% ipython --no-banner

In [1]: import numpy as np

In [2]: np.set_printoptions(precision=4, suppress=True, linewidth=160, legacy="1.25")

In [3]: tidy = lambda a: np.round(a, 4) + 0

In [4]: feats = np.loadtxt("x.csv", delimiter=",")

In [5]: feats
Out[5]: 
array([[0., 1., 0.],
       [3., 0., 0.],
       [0., 0., 2.]])

In [6]: B = np.linalg.inv(feats)

In [7]: feats @ B
Out[7]: 
array([[1., 0., 0.],
       [0., 1., 0.],
       [0., 0., 1.]])

In [8]: tidy(np.linalg.det(feats) * np.linalg.det(B))
Out[8]: 1.0

In [9]: (np.abs(B) > 1e-9).astype(int)
Out[9]: 
array([[0, 1, 0],
       [1, 0, 0],
       [0, 0, 1]])

In [10]: rng = np.random.default_rng(469)

In [11]: idx = rng.permutation(3)

In [12]: idx
Out[12]: array([0, 2, 1])

In [13]: B = feats[idx][:, idx]

In [14]: tidy(np.sort(np.abs(np.linalg.eigvals(B))))
Out[14]: array([1.7321, 1.7321, 2.    ])

In [15]: np.trace(B)
Out[15]: 2.0

In [16]: np.diag(B)
Out[16]: array([0., 2., 0.])

In [17]: np.allclose(B, feats)
Out[17]: False

In [18]: Q = feats.astype(float).copy()

In [19]: for j in range(3):
    ...:     Q[:, j] -= Q[:, :j] @ (Q[:, :j].T @ Q[:, j])
    ...:     Q[:, j] /= np.linalg.norm(Q[:, j])
    ...: 

In [20]: Q.T @ Q
Out[20]: 
array([[1., 0., 0.],
       [0., 1., 0.],
       [0., 0., 1.]])

In [21]: Q.T @ feats
Out[21]: 
array([[3., 0., 0.],
       [0., 1., 0.],
       [0., 0., 2.]])

In [22]: Q
Out[22]: 
array([[0., 1., 0.],
       [1., 0., 0.],
       [0., 0., 1.]])

In [23]: K = np.load("out2.npy")

In [24]: K
Out[24]: 
array([[-2, -1,  0,  1],
       [ 2,  3,  4,  5],
       [ 6,  7,  8,  9],
       [10, 11, 12, 13]])

In [25]: B = K / np.sqrt((K ** 2).mean(axis=1, keepdims=True))

In [26]: np.linalg.matrix_rank(B) == np.linalg.matrix_rank(K)
Out[26]: True

In [27]: np.linalg.matrix_rank(K - K.mean(axis=1, keepdims=True))
Out[27]: 1

In [28]: K - K.mean(axis=1, keepdims=True)
Out[28]: 
array([[-1.5, -0.5,  0.5,  1.5],
       [-1.5, -0.5,  0.5,  1.5],
       [-1.5, -0.5,  0.5,  1.5],
       [-1.5, -0.5,  0.5,  1.5]])

In [29]: X = np.loadtxt("case17.csv", delimiter=",")

In [30]: X
Out[30]: 
array([[  6.,   8.,   2.,   6.,   7.,   8.,   6.,   3.,   8.],
       [ 13.,  15.,   8.,  12.,  15.,  15.,   7.,  11.,   9.],
       [ 19.,  15.,   8.,  20.,  15.,  23.,   9.,  18.,  11.],
       [ 27.,  18.,  17.,  26.,  16.,  29.,   9.,  19.,  16.],
       [ 35.,  21.,  22.,  30.,  16.,  35.,  12.,  28.,  24.],
       [ 35.,  23.,  24.,  30.,  25.,  36.,  13.,  32.,  26.],
       [ 41.,  24.,  30.,  37.,  34.,  39.,  15.,  37.,  28.],
       [ 47.,  25.,  34.,  40.,  42.,  43.,  23.,  41.,  29.],
       [ 54.,  25.,  34.,  41.,  45.,  46.,  30.,  41.,  34.],
       [ 58.,  33.,  43.,  48.,  50.,  54.,  36.,  45.,  36.],
       [ 59.,  34.,  45.,  48.,  53.,  62.,  37.,  50.,  36.],
       [ 65.,  39.,  52.,  55.,  60.,  67.,  41.,  57.,  38.],
       [ 72.,  45.,  54.,  63.,  61.,  71.,  46.,  65.,  43.],
       [ 74.,  47.,  58.,  65.,  70.,  78.,  50.,  74.,  45.],
       [ 76.,  56.,  64.,  65.,  71.,  86.,  56.,  82.,  46.],
       [ 79.,  61.,  71.,  66.,  75.,  88.,  61.,  88.,  55.],
       [ 81.,  62.,  75.,  73.,  75.,  97.,  64.,  90.,  63.],
       [ 85.,  64.,  76.,  78.,  84., 101.,  65.,  99.,  71.],
       [ 91.,  65.,  80.,  85.,  87., 101.,  68., 100.,  72.],
       [ 92.,  74.,  83.,  93.,  93., 101.,  77., 101.,  80.],
       [ 96.,  79.,  85., 100., 100., 107.,  83., 105.,  85.],
       [104.,  87.,  87., 102., 100., 116.,  90., 108.,  92.],
       [111.,  94.,  96., 110., 107., 116.,  92., 108., 101.],
       [116.,  96., 103., 110., 115., 119.,  98., 108., 108.],
       [120., 105., 103., 118., 123., 126.,  98., 114., 113.],
       [124., 110., 109., 123., 132., 126., 103., 117., 119.],
       [128., 112., 109., 127., 132., 133., 111., 120., 128.],
       [135., 113., 109., 133., 136., 140., 114., 123., 134.],
       [139., 119., 109., 135., 145., 145., 117., 130., 140.],
       [147., 120., 117., 142., 145., 145., 126., 132., 146.],
       [147., 120., 118., 146., 147., 151., 133., 138., 150.],
       [149., 128., 119., 154., 148., 156., 141., 139., 151.],
       [153., 137., 128., 155., 150., 165., 147., 147., 160.],
       [160., 144., 133., 163., 153., 165., 150., 154., 169.],
       [166., 147., 134., 165., 158., 172., 155., 162., 172.],
       [171., 149., 140., 172., 158., 173., 155., 163., 177.]])

In [31]: x = np.array([-2, 2, 2, 1, -2, 2, -2, 2, -2])

In [32]: target = X @ x

In [33]: tidy(np.linalg.lstsq(X, target)[0])
Out[33]: array([-2.,  2.,  2.,  1., -2.,  2., -2.,  2., -2.])

In [34]: tidy(np.linalg.pinv(X) @ X)
Out[34]: 
array([[1., 0., 0., 0., 0., 0., 0., 0., 0.],
       [0., 1., 0., 0., 0., 0., 0., 0., 0.],
       [0., 0., 1., 0., 0., 0., 0., 0., 0.],
       [0., 0., 0., 1., 0., 0., 0., 0., 0.],
       [0., 0., 0., 0., 1., 0., 0., 0., 0.],
       [0., 0., 0., 0., 0., 1., 0., 0., 0.],
       [0., 0., 0., 0., 0., 0., 1., 0., 0.],
       [0., 0., 0., 0., 0., 0., 0., 1., 0.],
       [0., 0., 0., 0., 0., 0., 0., 0., 1.]])

In [35]: target
Out[35]: 
array([ -6.,  22.,  40.,  56.,  68.,  62.,  61.,  44.,   7.,  38.,  60.,  77.,  89., 101., 143., 142., 155., 148., 141., 127., 124., 126., 116.,  88., 106.,
        91.,  77.,  65.,  59.,  42.,  46.,  60.,  89.,  91.,  93., 100.])

In [36]: target = target + 0.02 * rng.normal(size=36)

In [37]: tidy(target)
Out[37]: 
array([ -5.98  ,  22.0217,  40.0262,  56.0137,  68.011 ,  61.9927,  60.9764,  43.9915,   7.0119,  37.9666,  60.0048,  76.9803,  89.0288, 100.9767, 142.9998,
       141.9975, 155.021 , 148.0106, 140.9679, 126.9938, 123.9898, 126.0086, 115.9451,  88.0043, 105.9906,  91.0083,  76.9991,  64.9891,  58.9882,  41.9932,
        46.0404,  60.0097,  89.0141,  91.0331,  93.0307, 100.0127])

In [38]: beta, *_ = np.linalg.lstsq(X, target)

In [39]: tidy(beta)
Out[39]: array([-1.9992,  2.0008,  1.9981,  0.9987, -2.0008,  2.0012, -1.9991,  2.    , -1.9999])

In [40]: beta.round()
Out[40]: array([-2.,  2.,  2.,  1., -2.,  2., -2.,  2., -2.])

In [41]: tidy(np.linalg.norm(target - X @ beta))
Out[41]: 0.0998
